$ python -q
>>> import numpy as np
>>> np.set_printoptions(precision=2, suppress=True, linewidth=120, legacy="1.25")
>>> rnd = lambda a: np.round(a, 2) + 0
>>> feats = np.load("m.npy")
>>> feats
array([[-2.,  1.,  0.,  0.,  0.,  0.,  0.,  0.,  0.],
       [ 0., -2.,  1.,  0.,  0.,  0.,  0.,  0.,  0.],
       [ 0.,  0., -2.,  1.,  0.,  0.,  0.,  0.,  0.],
       [ 0.,  0.,  0., -2.,  1.,  0.,  0.,  0.,  0.],
       [ 0.,  0.,  0.,  0., -2.,  1.,  0.,  0.,  0.],
       [ 0.,  0.,  0.,  0.,  0., -2.,  1.,  0.,  0.],
       [ 0.,  0.,  0.,  0.,  0.,  0., -2.,  1.,  0.],
       [ 0.,  0.,  0.,  0.,  0.,  0.,  0., -2.,  1.],
       [ 0.,  0.,  0.,  0.,  0.,  0.,  0.,  0., -2.]])
>>> r0 = np.array([-2, 2, 3])
>>> np.correlate(feats[3], feats[4], "full")
array([ 0.,  0.,  0.,  0.,  0.,  0., -2.,  5., -2.,  0.,  0.,  0.,  0.,  0.,  0.,  0.,  0.])
>>> np.cross(feats[3, :3], feats[4, :3])
array([0., 0., 0.])
>>> x = np.array([1, 0, -1, 0, 0, 0, -2, 3, -2])
>>> y = feats @ x
>>> y
array([-2., -1.,  2.,  0.,  0., -2.,  7., -8.,  4.])
>>> rnd(np.linalg.solve(feats, -1 * y))
array([-1.,  0.,  1.,  0.,  0.,  0.,  2., -3.,  2.])
>>> rnd(np.linalg.solve(feats, y))
array([ 1.,  0., -1.,  0.,  0.,  0., -2.,  3., -2.])
>>> J = np.load("sample9.npy")
>>> J
array([[0, 0, 1, 0, 0, 0, 0, 1],
       [0, 0, 1, 1, 0, 0, 1, 1],
       [1, 1, 0, 1, 0, 0, 0, 0],
       [0, 1, 1, 0, 0, 0, 0, 0],
       [0, 0, 0, 0, 0, 1, 1, 0],
       [0, 0, 0, 0, 1, 0, 0, 0],
       [0, 1, 0, 0, 1, 0, 0, 1],
       [1, 1, 0, 0, 0, 0, 1, 0]])
>>> rnd(np.sort(np.abs(np.linalg.eigvals(J))))
array([0.47, 0.65, 0.77, 1.15, 1.45, 1.76, 2.  , 2.87])
>>> J.inv()
Traceback (most recent call last):
  File "<python-input-16>", line 1, in <module>
    J.inv()
    ^^^^^
AttributeError: 'numpy.ndarray' object has no attribute 'inv'
>>> np.allclose(J @ J.T, J.T @ J)
True
>>> np.allclose(J, J.T)
True
>>> J @ J
array([[2, 2, 0, 1, 0, 0, 1, 0],
       [2, 4, 1, 1, 1, 0, 1, 1],
       [0, 1, 3, 1, 0, 0, 1, 2],
       [1, 1, 1, 2, 0, 0, 1, 1],
       [0, 1, 0, 0, 2, 0, 0, 1],
       [0, 0, 0, 0, 0, 1, 1, 0],
       [1, 1, 1, 1, 0, 1, 3, 1],
       [0, 1, 2, 1, 1, 0, 1, 3]])
>>> J.sum(axis=0)
array([2, 4, 3, 2, 2, 1, 3, 3])
>>> np.trace(J @ J @ J) // 6
2
>>> np.argwhere(np.triu(J))
array([[0, 2],
       [0, 7],
       [1, 2],
       [1, 3],
       [1, 6],
       [1, 7],
       [2, 3],
       [4, 5],
       [4, 6],
       [6, 7]])
>>> L = np.diag(J.sum(axis=1)) - J
>>> np.linalg.matrix_rank(L)
7
>>> round(np.linalg.det(L[1:, 1:]))
30
>>> r0, g = J[5], J[7]
>>> r0 @ g
0
>>> pr = (r0 @ g) / (r0 @ r0) * r0
>>> g - pr
array([1., 1., 0., 0., 0., 0., 1., 0.])
>>> (g - pr) @ r0
0.0
>>> cov = J.T @ J
>>> (J @ J.T).shape
(8, 8)
>>> np.diag(cov)
array([2, 4, 3, 2, 2, 1, 3, 3])
>>> np.linalg.matrix_rank(cov)
8
>>> np.allclose(cov, cov.T)
True
>>> A2 = np.linalg.inv(J)
>>> rnd(np.linalg.det(J) * A2)
array([[ 4., -2.,  2., -2.,  0.,  2., -2.,  2.],
       [-2.,  0.,  0.,  2.,  0., -2.,  2.,  0.],
       [ 2.,  0.,  0.,  2.,  0.,  2., -2.,  0.],
       [-2.,  2.,  2.,  0.,  0.,  0.,  0., -2.],
       [ 0.,  0.,  0.,  0.,  0.,  4.,  0.,  0.],
       [ 2., -2.,  2.,  0.,  4.,  0.,  0., -2.],
       [-2.,  2., -2.,  0.,  0.,  0.,  0.,  2.],
       [ 2.,  0.,  0., -2.,  0., -2.,  2.,  0.]])
>>> (np.abs(A2) > 1e-9).astype(int)
array([[1, 1, 1, 1, 0, 1, 1, 1],
       [1, 0, 0, 1, 0, 1, 1, 0],
       [1, 0, 0, 1, 0, 1, 1, 0],
       [1, 1, 1, 0, 0, 0, 0, 1],
       [0, 0, 0, 0, 0, 1, 0, 0],
       [1, 1, 1, 0, 1, 0, 0, 1],
       [1, 1, 1, 0, 0, 0, 0, 1],
       [1, 0, 0, 1, 0, 1, 1, 0]])
>>> rnd(np.linalg.inv(A2))
array([[0., 0., 1., 0., 0., 0., 0., 1.],
       [0., 0., 1., 1., 0., 0., 1., 1.],
       [1., 1., 0., 1., 0., 0., 0., 0.],
       [0., 1., 1., 0., 0., 0., 0., 0.],
       [0., 0., 0., 0., 0., 1., 1., 0.],
       [0., 0., 0., 0., 1., 0., 0., 0.],
       [0., 1., 0., 0., 1., 0., 0., 1.],
       [1., 1., 0., 0., 0., 0., 1., 0.]])
>>> J @ A2
array([[1., 0., 0., 0., 0., 0., 0., 0.],
       [0., 1., 0., 0., 0., 0., 0., 0.],
       [0., 0., 1., 0., 0., 0., 0., 0.],
       [0., 0., 0., 1., 0., 0., 0., 0.],
       [0., 0., 0., 0., 1., 0., 0., 0.],
       [0., 0., 0., 0., 0., 1., 0., 0.],
       [0., 0., 0., 0., 0., 0., 1., 0.],
       [0., 0., 0., 0., 0., 0., 0., 1.]])
>>> A2
array([[ 1. , -0.5,  0.5, -0.5,  0. ,  0.5, -0.5,  0.5],
       [-0.5,  0. ,  0. ,  0.5,  0. , -0.5,  0.5,  0. ],
       [ 0.5,  0. ,  0. ,  0.5,  0. ,  0.5, -0.5,  0. ],
       [-0.5,  0.5,  0.5,  0. ,  0. ,  0. ,  0. , -0.5],
       [ 0. ,  0. ,  0. ,  0. ,  0. ,  1. ,  0. ,  0. ],
       [ 0.5, -0.5,  0.5,  0. ,  1. ,  0. ,  0. , -0.5],
       [-0.5,  0.5, -0.5,  0. ,  0. ,  0. ,  0. ,  0.5],
       [ 0.5,  0. ,  0. , -0.5,  0. , -0.5,  0.5,  0. ]])
>>> rnd(np.linalg.cond(J))
6.13
>>> rnd(np.linalg.det(J) * np.linalg.det(A2))
1.0
